$ ipython --no-banner

In [1]: import numpy as np

In [2]: np.set_printoptions(precision=2, suppress=True, linewidth=140)

In [3]: def tidy(a):
   ...:     return np.round(a, 2) + 0
   ...: 

In [4]: A = np.load("mat.npy")

In [5]: A
Out[5]: 
array([[ 2,  0, -2, -3,  3, -3,  2],
       [ 1, 10, -1,  3, -1,  2, -1],
       [-3, -2,  7,  3,  0, -2,  3],
       [-2, -1, -2,  3,  1, -1,  2],
       [ 2,  0,  2, -1,  7,  1,  1],
       [ 1,  3, -1,  3, -3,  5, -2],
       [ 3,  1,  2,  1,  1,  0,  0]])

In [6]: def softmax(z):
   ...:     e = np.exp(z - z.max(axis=-1, keepdims=True))
   ...:     return e / e.sum(axis=-1, keepdims=True)
   ...: 

In [7]: tidy(softmax(A[4]))
Out[7]: array([0.01, 0.  , 0.01, 0.  , 0.98, 0.  , 0.  ])

In [8]: tidy(softmax(A[4] + -3))
Out[8]: array([0.01, 0.  , 0.01, 0.  , 0.98, 0.  , 0.  ])

In [9]: scores = A @ A.T / np.sqrt(7)

In [10]: tidy(softmax(scores + np.triu(np.full(scores.shape, -np.inf), 1)))
Out[10]: 
array([[1.  , 0.  , 0.  , 0.  , 0.  , 0.  , 0.  ],
       [0.  , 1.  , 0.  , 0.  , 0.  , 0.  , 0.  ],
       [0.  , 0.  , 1.  , 0.  , 0.  , 0.  , 0.  ],
       [0.  , 0.  , 0.01, 0.99, 0.  , 0.  , 0.  ],
       [0.  , 0.  , 0.  , 0.  , 1.  , 0.  , 0.  ],
       [0.  , 0.32, 0.  , 0.  , 0.  , 0.68, 0.  ],
       [0.  , 0.14, 0.01, 0.  , 0.42, 0.  , 0.42]])

In [11]: softmax(scores).round(6).argmax(axis=1)
Out[11]: array([0, 1, 2, 3, 4, 5, 4])

In [12]: other = A[0, 0] * A[1:] - np.outer(A[1:, 0], A[0])

In [13]: other
Out[13]: 
array([[  0,  20,   0,   9,  -5,   7,  -4],
       [  0,  -4,   8,  -3,   9, -13,  12],
       [  0,  -2,  -8,   0,   8,  -8,   8],
       [  0,   0,   8,   4,   8,   8,  -2],
       [  0,   6,   0,   9,  -9,  13,  -6],
       [  0,   2,  10,  11,  -7,   9,  -6]])

In [14]: A[:, 0] / A[0, 0]
Out[14]: array([ 1. ,  0.5, -1.5, -1. ,  1. ,  0.5,  1.5])

In [15]: r0 = np.array([0, 0, 2])

In [16]: np.cross(A[6, :3], A[1, :3])
Out[16]: array([-21,   5,  29])

In [17]: np.convolve(A[6], r0)
Out[17]: array([0, 0, 6, 2, 4, 2, 2, 0, 0])

In [18]: np.correlate(A[6], A[1], "full")
Out[18]: array([-3,  5, -3, 11, -1, 36, 13, 23, 11, 11,  1,  0,  0])

In [19]: x = np.array([-1, 2, 1, 2, 1, -1, -1])

In [20]: rhs = A @ x

In [21]: rhs
Out[21]: array([-6, 22, 11,  4,  3,  4,  4])

In [22]: tidy(np.linalg.solve(A, A[:, 5]))
Out[22]: array([0., 0., 0., 0., 0., 1., 0.])

In [23]: np.linalg.solve(A, rhs[:-1])
ValueError: solve1: Input operand 1 has a mismatch in its core dimension 0, with gufunc signature (m,m),(m)->(m) (size 6 is different from 7)


In [24]: tidy(np.linalg.solve(A, 3 * rhs))
Out[24]: array([-3.,  6.,  3.,  6.,  3., -3., -3.])

In [25]: tidy(np.linalg.solve(A.T, A[1]))
Out[25]: array([0., 1., 0., 0., 0., 0., 0.])

In [26]: q, r_ = np.linalg.qr(A)

In [27]: tidy(q @ r_)
Out[27]: 
array([[ 2.,  0., -2., -3.,  3., -3.,  2.],
       [ 1., 10., -1.,  3., -1.,  2., -1.],
       [-3., -2.,  7.,  3.,  0., -2.,  3.],
       [-2., -1., -2.,  3.,  1., -1.,  2.],
       [ 2.,  0.,  2., -1.,  7.,  1.,  1.],
       [ 1.,  3., -1.,  3., -3.,  5., -2.],
       [ 3.,  1.,  2.,  1.,  1.,  0.,  0.]])

In [28]: q.shape, r_.shape
Out[28]: ((7, 7), (7, 7))

In [29]: np.allclose(r_.T @ r_, A.T @ A)
Out[29]: True

In [30]: tidy(np.abs(np.diag(r_)))
Out[30]: array([5.66, 9.85, 7.74, 4.4 , 6.69, 4.47, 1.21])

In [31]: M = np.load("run12.npy")

In [32]: M
Out[32]: 
array([[ 0, -5,  4],
       [ 5,  0, -6],
       [-4,  6,  0]])

In [33]: [round(float(x), 2) for x in np.linalg.svd(M, compute_uv=False)[:3]]
Out[33]: [8.77, 8.77, 0.0]

In [34]: np.linalg.cond(M) > 100
Out[34]: np.True_

In [35]: np.argsort(-np.linalg.norm(M, axis=0).round(6), kind="stable")[:3]
Out[35]: array([1, 2, 0])

In [36]: x = np.array([0, 1, 3])

In [37]: tidy(np.linalg.det(M))
Out[37]: np.float64(0.0)

In [38]: q = np.linalg.solve(np.eye(3) - M, np.eye(3) + M)

In [39]: tidy(np.linalg.det(q))
Out[39]: np.float64(1.0)

In [40]: M[2] @ M[1]
Out[40]: np.int64(-20)

In [41]: tidy(np.linalg.norm(M[2], 1)), tidy(np.linalg.norm(M[2], np.inf))
Out[41]: (np.float64(10.0), np.float64(6.0))

In [42]: tidy(np.linalg.norm(M, 1)), tidy(np.linalg.norm(M, np.inf))
Out[42]: (np.float64(11.0), np.float64(11.0))

In [43]: np.linalg.norm(M, axis=1).argmax()
Out[43]: np.int64(1)

In [44]: tidy(np.linalg.norm(M[2] - M[1]))
Out[44]: np.float64(12.37)

In [45]: tidy(np.linalg.norm(M, axis=1))
Out[45]: array([6.4 , 7.81, 7.21])

In [46]: tidy(np.linalg.norm(M) ** 2 / np.linalg.norm(M, 2) ** 2)
Out[46]: np.float64(2.0)

In [47]: tidy(np.linalg.norm(M, "nuc"))
Out[47]: np.float64(17.55)

In [48]: C = np.array([[-3, 8, 0, 6, -3],
    ...:     [4, -9, -9, -9, 5],
    ...:     [-5, -3, -8, 3, -7],
    ...:     [-4, 5, -6, -8, -7],
    ...:     [4, -8, -7, 8, -3]])

In [49]: rng = np.random.default_rng(97)

In [50]: J = (rng.random((32, 5)) < 0.25) @ C

In [51]: J
Out[51]: 
array([[  4,  -8,  -7,   8,  -3],
       [ -1, -12, -17,  -6,  -2],
       [  8, -17, -16,  -1,   2],
       [  4,  -9,  -9,  -9,   5],
       [ -8,   2, -21,   9, -20],
       [  4,  -8,  -7,   8,  -3],
       [  0,   0,   0,   0,   0],
       [  0,   0,   0,   0,   0],
       [  4,  -9,  -9,  -9,   5],
       [ -4,   5,  -6,  -8,  -7],
       [ -3,   8,   0,   6,  -3],
       [  0,   0,   0,   0,   0],
       [ -9,   2, -14,  -5, -14],
       [  4, -12, -22,  -9,  -5],
       [ -7,  13,  -6,  -2, -10],
       [ -5,  -3,  -8,   3,  -7],
       [  4,  -9,  -9,  -9,   5],
       [  0,   0,   0,   0,   0],
       [ -5,  -7, -23, -14,  -9],
       [  4,  -9,  -9,  -9,   5],
       [  0,   0,   0,   0,   0],
       [  0,   0,   0,   0,   0],
       [ -4,   5,  -6,  -8,  -7],
       [  3, -20, -24,   2,  -5],
       [  0,  -4, -15, -17,  -2],
       [  0,   0,   0,   0,   0],
       [  0,   0,   0,   0,   0],
       [ -5,  -3,  -8,   3,  -7],
       [  4,  -9,  -9,  -9,   5],
       [ -7,  13,  -6,  -2, -10],
       [ -4,   5,  -6,  -8,  -7],
       [  0,   0,   0,   0,   0]])

In [52]: cen = J - J.mean(axis=0)

In [53]: left, sigma, Vt = np.linalg.svd(cen, full_matrices=False)

In [54]: np.linalg.matrix_rank(cen)
Out[54]: np.int64(5)

In [55]: tidy(Vt[0] * np.sign(Vt[0, np.abs(Vt[0]).argmax()]))
Out[55]: array([-0.28,  0.73,  0.53,  0.26, -0.21])

In [56]: np.abs(left[:, 0]).argmax()
Out[56]: np.int64(23)

In [57]: np.abs(Vt[0]).argmax()
Out[57]: np.int64(1)

In [58]: tidy((sigma ** 2).sum() ** 2 / (sigma ** 4).sum())
Out[58]: np.float64(2.72)

In [59]: cen = (J - J.mean(axis=0)) / J.std(axis=0)

In [60]: np.argwhere(np.abs(cen) > 2)
Out[60]: 
array([[ 2,  0],
       [ 4,  4],
       [14,  1],
       [18,  2],
       [23,  1],
       [23,  2],
       [24,  3],
       [29,  1]])

In [61]: tidy(cen.std(axis=0))
Out[61]: array([1., 1., 1., 1., 1.])

In [62]: coef = np.linalg.lstsq(np.delete(cen, 3, axis=1), cen[:, 3])[0]

In [63]: np.abs(coef).argmax()
Out[63]: np.int64(3)

In [64]: tidy(coef)
Out[64]: array([ 0.65, -1.09,  1.61, -1.86])

In [65]: tidy(1 - np.var(cen[:, 3] - np.delete(cen, 3, axis=1) @ coef))
Out[65]: np.float64(0.71)
